$ python -q
>>> import numpy as np
>>> from numpy import linalg as LA
>>> np.set_printoptions(precision=3, suppress=True, linewidth=140)
>>> rnd = lambda a: np.round(a, 3) + 0
>>> W0 = np.maximum(np.array([[1], [-2], [2], [1], [0], [0], [-1], [-2], [0], [0], [-2], [2], [-1]]) @ np.array([[3, 1, 1]]) + np.array([-1, -2, -2]), 0)
>>> W0
array([[2, 0, 0],
       [0, 0, 0],
       [5, 0, 0],
       [2, 0, 0],
       [0, 0, 0],
       [0, 0, 0],
       [0, 0, 0],
       [0, 0, 0],
       [0, 0, 0],
       [0, 0, 0],
       [0, 0, 0],
       [5, 0, 0],
       [0, 0, 0]])
>>> # rows and columns are dependent
>>> np.allclose(W0[:-1].T @ LA.lstsq(W0[:-1].T, W0[-1])[0], W0[-1])
True
>>> np.unique(W0.round(6), axis=0).shape
(3, 3)
>>> rnd(W0 @ LA.pinv(W0) @ W0)
array([[2., 0., 0.],
       [0., 0., 0.],
       [5., 0., 0.],
       [2., 0., 0.],
       [0., 0., 0.],
       [0., 0., 0.],
       [0., 0., 0.],
       [0., 0., 0.],
       [0., 0., 0.],
       [0., 0., 0.],
       [0., 0., 0.],
       [5., 0., 0.],
       [0., 0., 0.]])
>>> LA.lstsq(W0[:-1].T, W0[-1])[2]
np.int32(1)
>>> np.abs(np.diag(LA.qr(W0)[1])) > 1e-9
array([ True, False, False])
>>> np.argsort(-LA.norm(W0, axis=0).round(6), kind="stable")[:3]
array([0, 1, 2])
>>> LA.matrix_rank(W0, rtol=0.1)
np.int64(1)
>>> LA.cond(W0) > 100
np.True_
>>> rnd(LA.norm(W0, 2) / LA.norm(W0))
np.float64(1.0)
>>> rnd(LA.norm(W0[12], 1)), rnd(LA.norm(W0[12], np.inf))
(np.float64(0.0), np.float64(0.0))
>>> rnd(LA.norm(W0[12] - W0[8]))
np.float64(0.0)
>>> rnd(LA.norm(W0, axis=1))
array([2., 0., 5., 2., 0., 0., 0., 0., 0., 0., 0., 5., 0.])
>>> rnd(LA.norm(W0, axis=0))
array([7.616, 0.   , 0.   ])
>>> mat = np.loadtxt("mat.csv", delimiter=",")
>>> mat
array([[ 0.577,  0.717, -1.817,  0.631],
       [ 0.8  ,  0.1  , -1.6  ,  0.6  ],
       [-0.1  , -0.1  ,  1.4  ,  0.4  ]])
>>> LA.matrix_rank(mat)
np.int64(3)
>>> rnd(mat.mean(axis=0))
array([ 0.426,  0.239, -0.672,  0.544])
>>> np.count_nonzero(mat)
np.int64(12)
>>> other = mat / LA.norm(mat, axis=1, keepdims=True)
>>> gram = other @ other.T
>>> (np.abs(gram) > 0.9).astype(int)
array([[1, 1, 0],
       [1, 1, 0],
       [0, 0, 1]])
>>> rnd(LA.norm(other, axis=1))
array([1., 1., 1.])
>>> rnd(np.degrees(np.arccos(np.clip(gram[0, 2], -1, 1))))
np.float64(140.903)
>>> (gram - 2 * np.eye(3)).round(6).argmax(axis=1)
array([1, 0, 1])
>>> rnd(gram)
array([[ 1.   ,  0.948, -0.776],
       [ 0.948,  1.   , -0.756],
       [-0.776, -0.756,  1.   ]])
>>> vec = np.array([2, 0, 3, 6])
>>> rnd((mat * vec).sum(axis=1))
array([-0.511,  0.4  ,  6.4  ])
>>> rnd(mat * vec)
array([[ 1.154,  0.   , -5.451,  3.786],
       [ 1.6  ,  0.   , -4.8  ,  3.6  ],
       [-0.2  ,  0.   ,  4.2  ,  2.4  ]])
>>> rnd(mat @ np.ones(4))
array([ 0.108, -0.1  ,  1.6  ])
>>> (mat @ vec).argmax()
np.int64(2)
>>> np.sign((mat @ vec).round(6))
array([-1.,  1.,  1.])
>>> rnd(mat @ vec)
array([-0.511,  0.4  ,  6.4  ])
>>> other = mat / np.sqrt((mat ** 2).mean(axis=1, keepdims=True))
>>> rnd(LA.norm(other, axis=1))
array([2., 2., 2.])
>>> LA.matrix_rank(mat - mat.mean(axis=1, keepdims=True))
np.int64(3)
>>> other = np.array([[3, 2], [-1, 1]])
>>> C = np.kron(other, mat)
>>> rnd(LA.norm(C, 2)), rnd(LA.norm(other, 2) * LA.norm(mat, 2))
(np.float64(11.052), np.float64(11.052))
>>> rnd(C)
array([[ 1.731,  2.151, -5.451,  1.893,  1.154,  1.434, -3.634,  1.262],
       [ 2.4  ,  0.3  , -4.8  ,  1.8  ,  1.6  ,  0.2  , -3.2  ,  1.2  ],
       [-0.3  , -0.3  ,  4.2  ,  1.2  , -0.2  , -0.2  ,  2.8  ,  0.8  ],
       [-0.577, -0.717,  1.817, -0.631,  0.577,  0.717, -1.817,  0.631],
       [-0.8  , -0.1  ,  1.6  , -0.6  ,  0.8  ,  0.1  , -1.6  ,  0.6  ],
       [ 0.1  ,  0.1  , -1.4  , -0.4  , -0.1  , -0.1  ,  1.4  ,  0.4  ]])
>>> rng = np.random.default_rng(5999)
>>> F = rng.normal(size=(18, 3)) + 20 * np.array([4, 6, 9])
>>> rnd(F)
array([[ 80.589, 119.262, 179.676],
       [ 80.955, 120.253, 179.832],
       [ 80.528, 121.063, 182.184],
       [ 81.065, 118.172, 179.449],
       [ 79.211, 121.283, 180.455],
       [ 80.496, 119.808, 178.614],
       [ 78.135, 117.188, 180.882],
       [ 78.448, 120.036, 180.972],
       [ 81.   , 121.555, 179.965],
       [ 81.21 , 119.431, 180.739],
       [ 80.292, 121.011, 178.411],
       [ 83.521, 118.232, 180.88 ],
       [ 79.135, 120.551, 179.508],
       [ 77.862, 120.819, 180.741],
       [ 81.009, 120.485, 179.279],
       [ 81.51 , 119.599, 181.096],
       [ 80.235, 120.196, 180.824],
       [ 79.578, 118.429, 180.005]])
>>> Uu, sigma, Vh = LA.svd(F)
>>> np.argmax(sigma[:-1] / (sigma[1:] + 1e-6)) + 1
np.int64(1)
>>> rnd(sigma)
array([979.294,   5.773,   4.728])
>>> other = Uu[:, :1] @ np.diag(sigma[:1]) @ Vh[:1]
>>> rnd(LA.norm(F - other, 2)), rnd(sigma[1])
(np.float64(5.773), np.float64(5.773))
>>> LA.matrix_rank(F, rtol=0.05)
np.int64(1)
>>> Ac = (F - F.mean(axis=0)) / F.std(axis=0)
>>> rnd(Ac.std(axis=0))
array([1., 1., 1.])
>>> b = LA.lstsq(np.delete(Ac, 2, axis=1), Ac[:, 2])[0]
>>> rnd(1 - np.var(Ac[:, 2] - np.delete(Ac, 2, axis=1) @ b))
np.float64(0.012)
>>> Ac = F - F.mean(axis=0)
>>> Uu, sigma, Vh = LA.svd(Ac, full_matrices=False)
>>> rnd(Ac.mean(axis=0))
array([0., 0., 0.])
>>> LA.matrix_rank(Ac)
np.int64(3)
>>> rnd(np.abs(Vh[-1]))
array([0.122, 0.186, 0.975])
>>> np.abs(Vh[0]).argmax()
np.int64(0)
>>> np.abs(Uu[:, 0]).argmax()
np.int64(11)
>>> labels = F[:, 0] > np.median(F[:, 0])
>>> f = F[labels].mean(axis=0) - F[~labels].mean(axis=0)
>>> labels.astype(int)
array([1, 1, 1, 1, 0, 0, 0, 0, 1, 1, 0, 1, 0, 0, 1, 1, 0, 0])
>>> ((F - F.mean(axis=0)) @ f > 0).astype(int)
array([1, 1, 1, 1, 0, 0, 0, 0, 1, 1, 0, 1, 0, 0, 1, 1, 1, 0])
>>> gram = np.cov(F, rowvar=False)
>>> rnd(LA.eigvalsh(gram)[::-1])
array([1.968, 1.413, 0.879])
>>> gram.shape
(3, 3)
>>> rnd(gram)
array([[ 1.88 , -0.206, -0.086],
       [-0.206,  1.474, -0.088],
       [-0.086, -0.088,  0.906]])
>>> rnd(F.std(axis=0))
array([1.332, 1.18 , 0.925])
>>> data = np.load("sample9.npy")
>>> data
array([[ 0.4  ,  0.   , -1.   ],
       [ 0.994,  0.172, -0.952],
       [ 0.8  , -0.5  ,  0.7  ]])
>>> other = LA.inv(data)
>>> (np.abs(other) > 1e-9).astype(int)
array([[1, 1, 1],
       [1, 1, 1],
       [1, 1, 1]])
>>> rnd(data @ other)
array([[1., 0., 0.],
       [0., 1., 0.],
       [0., 0., 1.]])
>>> J = np.loadtxt("x.csv", delimiter=",")
>>> J
array([[-2.03 , -1.936, -0.936],
       [-1.958, -1.999, -0.982],
       [-2.047, -2.021, -1.011],
       [-1.951, -1.908, -1.103],
       [-2.11 , -1.912, -0.972],
       [-1.995, -1.967, -0.929],
       [-1.904, -1.948, -1.001],
       [-2.016, -2.018, -1.06 ],
       [-2.026, -2.072, -0.977],
       [-2.037, -1.867, -0.981],
       [-1.945, -1.988, -1.045],
       [-2.021, -2.02 , -0.977],
       [-1.959, -2.02 , -0.951],
       [-1.983,  0.999, -2.044],
       [-1.974,  1.058, -1.978],
       [-2.087,  0.913, -2.009],
       [-1.992,  1.009, -2.052],
       [-2.024,  0.995, -1.978],
       [-1.987,  1.041, -2.045],
       [-1.969,  0.961, -2.01 ],
       [-2.032,  0.915, -2.03 ],
       [-1.977,  0.934, -2.032],
       [-2.025,  0.971, -1.924],
       [-1.983,  1.047, -1.961],
       [-2.017,  0.912, -2.04 ],
       [-1.891,  0.926, -1.981]])
>>> gram = np.cov(J, rowvar=False)
>>> rnd(gram)
array([[ 0.002,  0.004, -0.002],
       [ 0.004,  2.266, -0.776],
       [-0.002, -0.776,  0.268]])
>>> rnd(np.median(J, axis=0))
array([-1.994, -0.478, -1.514])
>>> rnd(J.std(axis=0))
array([0.048, 1.476, 0.508])
>>> rnd(np.corrcoef(J[:, 2], J[:, 1])[0, 1])
np.float64(-0.996)
>>> gram.shape
(3, 3)
>>> rnd(np.corrcoef(J.T))
array([[ 1.   ,  0.048, -0.06 ],
       [ 0.048,  1.   , -0.996],
       [-0.06 , -0.996,  1.   ]])
>>> rnd(np.polyfit(J[:, 2], J[:, 1], 1))
array([-2.894, -4.841])
>>> d = LA.norm(J[:, None] - J[None], axis=-1)
>>> d.shape
(26, 26)
>>> d[16].round(6).argsort(kind="stable")[:4]
array([16, 13, 18, 19])
>>> np.unravel_index(d.round(6).argmax(), d.shape)
(np.int64(8), np.int64(18))
>>> labels = rng.permutation(3)
>>> other = J[:, labels] * rng.choice([-1, 1], 3)
>>> other
array([[ 1.936,  2.03 ,  0.936],
       [ 1.999,  1.958,  0.982],
       [ 2.021,  2.047,  1.011],
       [ 1.908,  1.951,  1.103],
       [ 1.912,  2.11 ,  0.972],
       [ 1.967,  1.995,  0.929],
       [ 1.948,  1.904,  1.001],
       [ 2.018,  2.016,  1.06 ],
       [ 2.072,  2.026,  0.977],
       [ 1.867,  2.037,  0.981],
       [ 1.988,  1.945,  1.045],
       [ 2.02 ,  2.021,  0.977],
       [ 2.02 ,  1.959,  0.951],
       [-0.999,  1.983,  2.044],
       [-1.058,  1.974,  1.978],
       [-0.913,  2.087,  2.009],
       [-1.009,  1.992,  2.052],
       [-0.995,  2.024,  1.978],
       [-1.041,  1.987,  2.045],
       [-0.961,  1.969,  2.01 ],
       [-0.915,  2.032,  2.03 ],
       [-0.934,  1.977,  2.032],
       [-0.971,  2.025,  1.924],
       [-1.047,  1.983,  1.961],
       [-0.912,  2.017,  2.04 ],
       [-0.926,  1.891,  1.981]])
>>> Uu, _, Vh = LA.svd(J.T @ other)
>>> labels
array([1, 0, 2])
>>> LA.matrix_rank(J, rtol=0.1)
np.int64(2)
>>> rnd(LA.norm(J, 2) / LA.norm(J))
np.float64(0.853)
>>> E = np.array([[4, 7, 4, 7], [4, 5, 4, 5], [4, 7, 4, 7], [4, 5, 4, 5]])
>>> f = np.array([-2, 0])
>>> np.polyval(f, E[3])
array([ -8, -10,  -8, -10])
>>> np.cross(E[3, :3], E[0, :3])
array([-8,  0,  8])
>>> try:
...     LA.inv(E)
... except LA.LinAlgError as e:
...     print(e)
... 
Singular matrix
>>> np.abs(np.diag(LA.qr(E)[1])) > 1e-9
array([ True,  True, False, False])
>>> LA.lstsq(E[:-1].T, E[-1])[2]
np.int32(2)
>>> np.unique(E.round(6), axis=0).shape
(2, 4)
>>> rnd(np.trace(LA.pinv(E) @ E))
np.float64(2.0)
>>> np.allclose(E[:-1].T @ LA.lstsq(E[:-1].T, E[-1])[0], E[-1])
True
>>> other = np.array([[2, 5, 2], [3, 1, 1], [2, 1, 0]])
>>> other[-1] = other[0]
>>> feats = other + 0.1 * np.eye(3)
>>> feats
array([[2.1, 5. , 2. ],
       [3. , 1.1, 1. ],
       [2. , 5. , 2.1]])
>>> def softmax(z):
...     e = np.exp(z - z.max(axis=-1, keepdims=True))
...     return e / e.sum(axis=-1, keepdims=True)
... 
>>> rnd(softmax(feats).sum(axis=1))
array([1., 1., 1.])
>>> S = feats @ feats.T / np.sqrt(3)
>>> rnd(softmax(S)[2] @ feats)
array([2.05, 5.  , 2.05])
>>> rnd(softmax(S))
array([[0.501, 0.   , 0.499],
       [0.473, 0.106, 0.421],
       [0.499, 0.   , 0.501]])
>>> softmax(S).round(6).argmax(axis=1)
array([0, 0, 2])
>>> hat = np.triu(np.array([[-1, -1, -2], [2, -1, -2], [0, -1, 0]]), 1) + np.eye(3)
>>> other = hat @ feats @ LA.inv(hat)
>>> LA.matrix_rank(other)
np.int64(3)
>>> rnd(np.poly(other))
array([  1.   ,  -5.3  , -14.97 ,   1.549])
>>> other
array([[ -4.9, -11. , -35. ],
       [ -1. ,  -9.9, -25. ],
       [  2. ,   7. ,  20.1]])
>>> w, V = LA.eig(feats)
>>> rnd(np.prod(w))
np.float64(-1.549)
>>> rnd(feats @ V[:, 0] - w[0] * V[:, 0])
array([0., 0., 0.])
>>> rnd(np.sort(LA.eigvals(feats.T)))
array([-2.117,  0.1  ,  7.317])
>>> K = np.loadtxt("run10.csv", delimiter=",")
>>> K
array([[-0.9,  0. ,  7.5],
       [ 0.2,  0.5,  1. ]])
>>> other = K / np.sqrt((K ** 2).mean(axis=1, keepdims=True))
>>> LA.matrix_rank(other) == LA.matrix_rank(K)
np.True_
>>> rnd(K - K.mean(axis=1, keepdims=True))
array([[-3.1  , -2.2  ,  5.3  ],
       [-0.367, -0.067,  0.433]])
>>> LA.matrix_rank(K - K.mean(axis=1, keepdims=True))
np.int64(2)
